$ ipython --no-banner

In [1]: import numpy as np

In [2]: np.set_printoptions(suppress=True, linewidth=100)

In [3]: def rnd(a):
   ...:     return np.round(a, 2) + 0
   ...: 

In [4]: data = np.loadtxt("run0.csv", delimiter=",")

In [5]: rnd(data)
Out[5]: 
array([[ 0.01,  0.07, -0.07,  0.04, -0.04],
       [ 0.07,  0.36, -0.36,  0.22, -0.22],
       [-0.07, -0.36,  0.36, -0.22,  0.22],
       [ 0.04,  0.22, -0.22,  0.13, -0.13],
       [-0.04, -0.22,  0.22, -0.13,  0.13]])

In [6]: left, sv, VT = np.linalg.svd(data)

In [7]: evecs = VT[:(sv > 1e-8).sum()]

In [8]: rng = np.random.default_rng(481)

In [9]: x = data[1] + 5 * data[2] + rng.integers(2) * np.eye(5)[1]

In [10]: rnd(x)
Out[10]: array([-0.29, -0.45,  1.45, -0.87,  0.87])

In [11]: rnd(evecs.T @ evecs)
Out[11]: 
array([[ 0.01,  0.07, -0.07,  0.04, -0.04],
       [ 0.07,  0.36, -0.36,  0.22, -0.22],
       [-0.07, -0.36,  0.36, -0.22,  0.22],
       [ 0.04,  0.22, -0.22,  0.13, -0.13],
       [-0.04, -0.22,  0.22, -0.13,  0.13]])

In [12]: np.linalg.matrix_rank(np.vstack([data, x]))
Out[12]: np.int64(2)

In [13]: np.allclose(evecs.T @ evecs @ x, x)
Out[13]: False

In [14]: rnd(np.diag(evecs.T @ evecs))
Out[14]: array([0.01, 0.36, 0.36, 0.13, 0.13])

In [15]: rnd(np.linalg.norm(x - evecs.T @ evecs @ x))
Out[15]: np.float64(0.8)

In [16]: left, sv, VT = np.linalg.svd(data)

In [17]: np.argmax(sv[:-1] / (sv[1:] + 1e-6)) + 1
Out[17]: np.int64(1)

In [18]: other = left[:, :1] @ np.diag(sv[:1]) @ VT[:1]

In [19]: rnd(np.linalg.norm(data - other) / np.linalg.norm(data))
Out[19]: np.float64(0.0)

In [20]: rnd(np.linalg.norm(data - other, 2)), rnd(sv[1])
Out[20]: (np.float64(0.0), np.float64(0.0))

In [21]: Z = np.sign(np.array([[0, 2, 2, 0], [2, 2, 0, 0], [0, 1, 2, 2], [0, 1, 2, 0]]))

In [22]: other = (np.tril(Z, -1) + np.eye(4)) @ (np.triu(Z, 1) + np.eye(4))

In [23]: w = np.array([1, -5, -7, 9])

In [24]: K = np.rint(other * w @ np.linalg.inv(other)) + 0

In [25]: K
Out[25]: 
array([[ -1.,   2., -16.,   8.],
       [  4.,  -3., -16.,   8.],
       [ -2.,   2., -23.,  16.],
       [ -2.,   2., -32.,  25.]])

In [26]: lab = rng.permutation(4)

In [27]: lab
Out[27]: array([3, 1, 0, 2])

In [28]: other = K[lab][:, lab]

In [29]: np.diag(other)
Out[29]: array([ 25.,  -3.,  -1., -23.])

In [30]: rnd(np.sort(np.abs(np.linalg.eigvals(other))))
Out[30]: array([1., 5., 7., 9.])

In [31]: np.trace(other)
Out[31]: np.float64(-2.0)

In [32]: rnd(np.linalg.det(other)), rnd(np.linalg.det(K[lab]))
Out[32]: (np.float64(315.0), np.float64(315.0))

In [33]: w, evecs = np.linalg.eig(K)

In [34]: rnd(w)
Out[34]: array([-7., -5.,  1.,  9.])

In [35]: rnd(np.sort(np.linalg.eigvals(np.linalg.inv(K))))
Out[35]: array([-0.2 , -0.14,  0.11,  1.  ])

In [36]: rnd(np.sort(np.linalg.eigvals(K @ K)))
Out[36]: array([ 1., 25., 49., 81.])

In [37]: rnd(K @ evecs[:, 0] - w[0] * evecs[:, 0])
Out[37]: array([0., 0., 0., 0.])

In [38]: rnd(np.prod(w))
Out[38]: np.float64(315.0)

In [39]: P = np.triu(np.array([[1, 1, 1, 3], [1, 3, 1, 2], [3, 1, 1, 2], [0, 1, 1, 0]]), 1) + np.eye(4)

In [40]: other = P @ K @ np.linalg.inv(P)

In [41]: P @ K - K @ P
Out[41]: 
array([[  -4.,    6., -136.,  130.],
       [  -6.,    2.,  -88.,   92.],
       [  -4.,    6.,  -64.,   98.],
       [   0.,    2.,    0.,   66.]])

In [42]: rnd(np.linalg.det(other))
Out[42]: np.float64(315.0)

In [43]: rnd(np.linalg.norm(K, 2) / np.linalg.norm(K))
Out[43]: np.float64(0.99)

In [44]: [round(float(x), 2) for x in np.linalg.svd(K, compute_uv=False)[:3]]
Out[44]: [55.34, 6.75, 3.41]

In [45]: rnd(np.abs(np.linalg.svd(K)[2][-1]))
Out[45]: array([0.68, 0.71, 0.11, 0.15])

In [46]: np.linalg.cond(K) > 100
Out[46]: np.True_

In [47]: w, evecs = np.linalg.eigh(data)

In [48]: x = np.array([-3, 5, -2, -6, 2])

In [49]: rnd(evecs * np.abs(w) @ evecs.T)
Out[49]: 
array([[ 0.01,  0.07, -0.07,  0.04, -0.04],
       [ 0.07,  0.36, -0.36,  0.22, -0.22],
       [-0.07, -0.36,  0.36, -0.22,  0.22],
       [ 0.04,  0.22, -0.22,  0.13, -0.13],
       [-0.04, -0.22,  0.22, -0.13,  0.13]])

In [50]: rnd(x @ data @ x / (x @ x)), rnd(w[0]), rnd(w[-1])
Out[50]: (np.float64(0.01), np.float64(0.0), np.float64(1.0))

In [51]: rnd(np.linalg.eigvalsh(data[1:, 1:]))
Out[51]: array([0.  , 0.  , 0.  , 0.99])

In [52]: (np.sign(evecs[:, -1].round(6)) == np.sign(evecs[0, -1].round(6))).astype(int)
Out[52]: array([1, 1, 0, 1, 0])

In [53]: rnd(np.abs(data).sum(axis=1).max()), rnd(np.abs(w).max())
Out[53]: (np.float64(1.23), np.float64(1.0))

In [54]: rnd(x @ data @ x)
Out[54]: np.float64(0.93)

In [55]: E = np.loadtxt("m.csv", delimiter=",")

In [56]: E
Out[56]: 
array([[ 0., 16., 13.,  0.,  2.,  0.],
       [ 1.,  4.,  5.,  0.,  2.,  0.],
       [ 0., 16., 13.,  0.,  2.,  0.],
       [ 0., 13., 11.,  0.,  2.,  0.],
       [ 0., 16., 13.,  0.,  2.,  0.],
       [ 5.,  0.,  0.,  6.,  2.,  6.],
       [ 0., 13., 11.,  0.,  2.,  0.],
       [ 0., 13., 11.,  0.,  2.,  0.],
       [ 4.,  0.,  0.,  4.,  2.,  4.],
       [ 5.,  0.,  0.,  6.,  2.,  6.],
       [ 0., 10.,  9.,  0.,  2.,  0.],
       [ 0., 13., 11.,  0.,  2.,  0.],
       [ 7.,  0.,  0., 10.,  2., 10.],
       [ 0., 13., 11.,  0.,  2.,  0.],
       [ 2.,  1.,  3.,  0.,  2.,  0.],
       [ 5.,  0.,  0.,  6.,  2.,  6.],
       [ 2.,  1.,  3.,  0.,  2.,  0.],
       [ 7.,  0.,  0., 10.,  2., 10.],
       [ 1.,  4.,  5.,  0.,  2.,  0.],
       [ 4.,  0.,  0.,  4.,  2.,  4.],
       [ 2.,  1.,  3.,  0.,  2.,  0.],
       [ 5.,  0.,  0.,  6.,  2.,  6.],
       [ 3.,  0.,  1.,  2.,  2.,  2.],
       [ 0., 13., 11.,  0.,  2.,  0.],
       [ 0., 10.,  9.,  0.,  2.,  0.],
       [ 3.,  0.,  1.,  2.,  2.,  2.],
       [ 0., 10.,  9.,  0.,  2.,  0.]])

In [57]: # rows 0 and 2 are equal

In [58]: rank = np.linalg.matrix_rank(data)

In [59]: rank
Out[59]: np.int64(1)

In [60]: ns = np.linalg.svd(data)[2][rank:].T

In [61]: [int(np.linalg.matrix_rank(np.delete(data, i, axis=0))) for i in range(5)]
Out[61]: [1, 1, 1, 1, 1]

In [62]: rnd(ns @ ns.T)
Out[62]: 
array([[ 0.99, -0.07,  0.07, -0.04,  0.04],
       [-0.07,  0.64,  0.36, -0.22,  0.22],
       [ 0.07,  0.36,  0.64,  0.22, -0.22],
       [-0.04, -0.22,  0.22,  0.87,  0.13],
       [ 0.04,  0.22, -0.22,  0.13,  0.87]])

In [63]: np.linalg.matrix_rank(data.T @ data), np.linalg.matrix_rank(data @ data.T)
Out[63]: (np.int64(1), np.int64(1))

In [64]: [int(np.linalg.matrix_rank(data[:i])) for i in range(1, len(data) + 1)]
Out[64]: [1, 1, 1, 1, 1]

In [65]: rnd(data @ ns)
Out[65]: 
array([[0., 0., 0., 0.],
       [0., 0., 0., 0.],
       [0., 0., 0., 0.],
       [0., 0., 0., 0.],
       [0., 0., 0., 0.]])

In [66]: np.allclose(data @ ns, 0)
Out[66]: True
